$ python3 -q
>>> import numpy as np
>>> np.set_printoptions(suppress=True, linewidth=160)
>>> def rnd(a):
...     return np.round(a, 1) + 0
... 
>>> arr = np.load("dump.npy")
>>> print(arr)
[[ 2  0  1  0]
 [ 0  0  0  0]
 [ 0  0 -3  0]]
>>> Uu, s, vt = np.linalg.svd(arr)
>>> vecs = vt[:(s > 1e-8).sum()]
>>> rng = np.random.default_rng(721)
>>> x0 = arr[0] + 4 * arr[1] + rng.integers(2) * np.eye(4)[2]
>>> print(x0)
[2. 0. 2. 0.]
>>> print(np.linalg.matrix_rank(np.vstack([arr, x0])))
2
>>> print(rnd(np.linalg.norm(x0 - vecs.T @ vecs @ x0)))
0.0
>>> print(rnd(vecs.T @ vecs))
[[1. 0. 0. 0.]
 [0. 0. 0. 0.]
 [0. 0. 1. 0.]
 [0. 0. 0. 0.]]
>>> X = np.loadtxt("run14.csv", delimiter=",")
>>> print(rnd(X))
[[ 0.3 -0.4 -0.2]
 [-0.4  0.8 -0.1]
 [-0.2 -0.1  0.9]]
>>> print(rnd(np.linalg.norm(X, 2) / np.linalg.norm(X)))
0.7
>>> print(np.linalg.matrix_rank(X, rtol=0.1))
2
>>> evals, vecs = np.linalg.eigh(X)
>>> x0 = np.array([4, 0, 5])
>>> print(rnd(np.linalg.eigvalsh(X[1:, 1:])))
[0.7 1. ]
>>> x0 = np.array([0, -3, 1])
>>> print(np.linalg.norm(X @ x0) <= np.linalg.norm(X, 2) * np.linalg.norm(x0) + 1e-9)
True
>>> print(rnd(X @ x0))
[ 0.9 -2.5  1.3]
>>> print(rnd(X @ np.ones(3)))
[-0.3  0.3  0.6]
>>> print((X @ x0).argmax())
2
>>> print(rnd(X @ np.eye(3)[1]))
[-0.4  0.8 -0.1]
>>> x0 = np.array([8, 3, 3])
>>> print(rnd((x0 - X @ x0) @ (X @ x0)))
0.0
>>> print(rnd(np.eye(3) - X))
[[0.7 0.4 0.2]
 [0.4 0.2 0.1]
 [0.2 0.1 0.1]]
>>> print(rnd(X @ x0))
[ 0.3 -1.   0.6]
>>> K = np.loadtxt("layer14.csv", delimiter=",")
>>> print(K)
[[ 1.  1.  3. -1.]
 [-1.  1.  1.  3.]
 [ 3. -1.  1.  1.]
 [ 1.  3. -1.  1.]]
>>> Q, r_ = np.linalg.qr(K)
>>> print(np.trace(Q @ Q.T))
4.0
>>> print(rnd(Q @ r_))
[[ 1.  1.  3. -1.]
 [-1.  1.  1.  3.]
 [ 3. -1.  1.  1.]
 [ 1.  3. -1.  1.]]
>>> print(rnd(Q.T @ Q))
[[1. 0. 0. 0.]
 [0. 1. 0. 0.]
 [0. 0. 1. 0.]
 [0. 0. 0. 1.]]
>>> print(Q.shape, r_.shape)
(4, 4) (4, 4)
>>> other = K / np.sqrt((K ** 2).mean(axis=1, keepdims=True))
>>> print(np.linalg.matrix_rank(K - K.mean(axis=1, keepdims=True)))
3
>>> x0 = np.array([1, 2, -5, -3])
>>> print((K * x0).sum(axis=1))
[ -9. -13.  -7.   9.]
>>> print(K @ np.ones(4))
[4. 4. 4. 4.]
>>> print(K @ np.eye(4)[3])
[-1.  3.  1.  1.]
>>> print(K @ x0)
[ -9. -13.  -7.   9.]
>>> print(K @ (2 * x0))
[-18. -26. -14.  18.]
>>> print((K @ x0).argmax())
3
>>> u = np.array([0, 0, 3, 2])
>>> other = K + np.outer(u, np.eye(4)[1])
>>> print(np.linalg.matrix_rank(np.linalg.inv(other) - np.linalg.inv(K), tol=1e-8))
1
>>> print(np.linalg.matrix_rank(other - K))
1
>>> print(rnd(np.linalg.det(other) / np.linalg.det(K)), rnd(1 + np.linalg.solve(K, u)[1]))
1.1 1.1
>>> print([round(float(x), 1) for x in np.linalg.svd(arr, compute_uv=False)[:3]])
[3.3, 1.8, 0.0]
>>> print(np.linalg.matrix_rank(arr, rtol=0.1))
2
>>> s = 20 * 0.5 ** np.arange(3)
>>> E = rng.normal(size=(27, 3)) * rng.permutation(s)
>>> print(rnd(E))
[[ 14.   -2.7 -14.9]
 [ -2.5   2.9  11.4]
 [  6.1  -7.3 -34.7]
 [ -5.3   1.9  14.6]
 [-10.9  -0.1 -11.5]
 [ -3.7   6.6 -15.7]
 [  2.4  -3.2  34.3]
 [ 12.4   7.3 -25. ]
 [ -9.2   4.3   2.6]
 [ -9.2   0.5  -7.4]
 [ 11.2 -10.3 -34.3]
 [ 14.8  -1.9 -25.7]
 [-11.8   4.6   7.9]
 [ -3.2   4.3  21.7]
 [ -7.5   1.    4.9]
 [ 10.2   7.1 -14.4]
 [  3.7   7.6  12.5]
 [ -9.4   0.5 -28.1]
 [ -5.9   4.6   8. ]
 [  4.5  -1.7 -14.9]
 [  4.6   0.3 -25.1]
 [ -2.8   4.  -10.5]
 [ -3.7   2.   -3. ]
 [ -3.2  -1.6   0. ]
 [ 11.1  -4.2  -6.2]
 [ -5.2   7.3  -0.1]
 [  6.1   1.8  17. ]]
>>> cen = E - E.mean(axis=1)
Traceback (most recent call last):
  File "<python-input-56>", line 1, in <module>
    cen = E - E.mean(axis=1)
          ~~^~~~~~~~~~~~~~~~
ValueError: operands could not be broadcast together with shapes (27,3) (27,) 
>>> cen = E - E.mean(axis=0)
>>> Uu, s, vt = np.linalg.svd(cen, full_matrices=False)
>>> print((np.sign(Uu[:, 0]) == np.sign(Uu[0, 0])).astype(int))
[1 0 1 0 1 1 0 1 0 1 1 1 0 0 0 1 0 1 0 1 1 1 0 0 1 0 0]
>>> print(rnd(s))
[92.8 38.7 20.6]
>>> print(rnd(np.abs(vt[-1])))
[0.2 1.  0.1]
>>> print(rnd(s ** 2 / (s ** 2).sum()))
[0.8 0.1 0. ]
>>> print(rnd((s ** 2).sum() ** 2 / (s ** 4).sum()))
1.4
>>> u, g = E[6], E[7]
>>> print(rnd(u @ u))
1194.2
>>> pr = (u @ g) / (u @ u) * u
>>> print(rnd(np.linalg.norm(u + g) ** 2 + np.linalg.norm(u - g) ** 2))
4048.7
>>> m1 = np.loadtxt("mat.csv", delimiter=",")
>>> print(m1)
[[11. -3.  0.  9.]
 [-3.  3.  0. -3.]
 [ 0.  0.  2.  0.]
 [ 9. -3.  0. 11.]]
>>> other = m1 + rng.integers(-2, 3, (4, 1)) @ rng.integers(-2, 3, (1, 4))
>>> print(other)
[[12. -3. -2. 10.]
 [-1.  3. -4. -1.]
 [-1.  0.  4. -1.]
 [ 9. -3.  0. 11.]]
>>> print(np.abs(other - m1).sum(axis=1))
[4. 8. 4. 0.]
>>> print(rnd(np.linalg.svd(other - m1, compute_uv=False)))
[6. 0. 0. 0.]
>>> print(other - m1)
[[ 1.  0. -2.  1.]
 [ 2.  0. -4.  2.]
 [-1.  0.  2. -1.]
 [ 0.  0.  0.  0.]]
>>> print(np.linalg.matrix_rank(other - m1, tol=1e-8))
1
>>> evals, vecs = np.linalg.eig(m1)
>>> print(rnd(m1 @ vecs[:, 0] - evals[0] * vecs[:, 0]))
[0. 0. 0. 0.]
>>> print(rnd(np.sort(np.linalg.eigvals(np.linalg.inv(m1)))))
[0.  0.5 0.5 0.5]
>>> print(rnd(evals))
[21.  2.  2.  2.]
>>> print(np.unique(X.round(6), axis=0).shape)
(3, 3)
>>> print(rnd(X @ np.linalg.pinv(X) @ X))
[[ 0.3 -0.4 -0.2]
 [-0.4  0.8 -0.1]
 [-0.2 -0.1  0.9]]
>>> W0 = np.loadtxt("block11.csv", delimiter=",")
>>> print(rnd(W0))
[[ 0.3  0.2  0.9 -0.4]
 [ 0.6  0.1  0.1  0.8]
 [-0.7 -0.3  0.5  0.5]
 [-0.4  0.9  0.   0.1]]
>>> other = np.array([[3, -1, 3], [0, -3, -1], [0, 2, -2], [-2, 0, 1]])
>>> print(rnd(np.einsum("ik,kj->ji", W0, other)))
[[ 1.6  0.2 -2.9 -1.4]
 [ 1.  -0.7  2.6 -2.4]
 [-1.5  2.1 -2.1 -1.9]]
>>> print(rnd(other.T @ W0.T))
[[ 1.6  0.2 -2.9 -1.4]
 [ 1.  -0.7  2.6 -2.4]
 [-1.5  2.1 -2.1 -1.9]]
>>> print(np.linalg.matrix_rank(np.vstack([W0, other.T])))
4
>>> print(rnd(np.einsum("ij->j", W0)))
[-0.2  0.9  1.5  1. ]
>>> print(rnd(W0 @ other))
[[ 1.6  1.  -1.5]
 [ 0.2 -0.7  2.1]
 [-2.9  2.6 -2.1]
 [-1.4 -2.4 -1.9]]
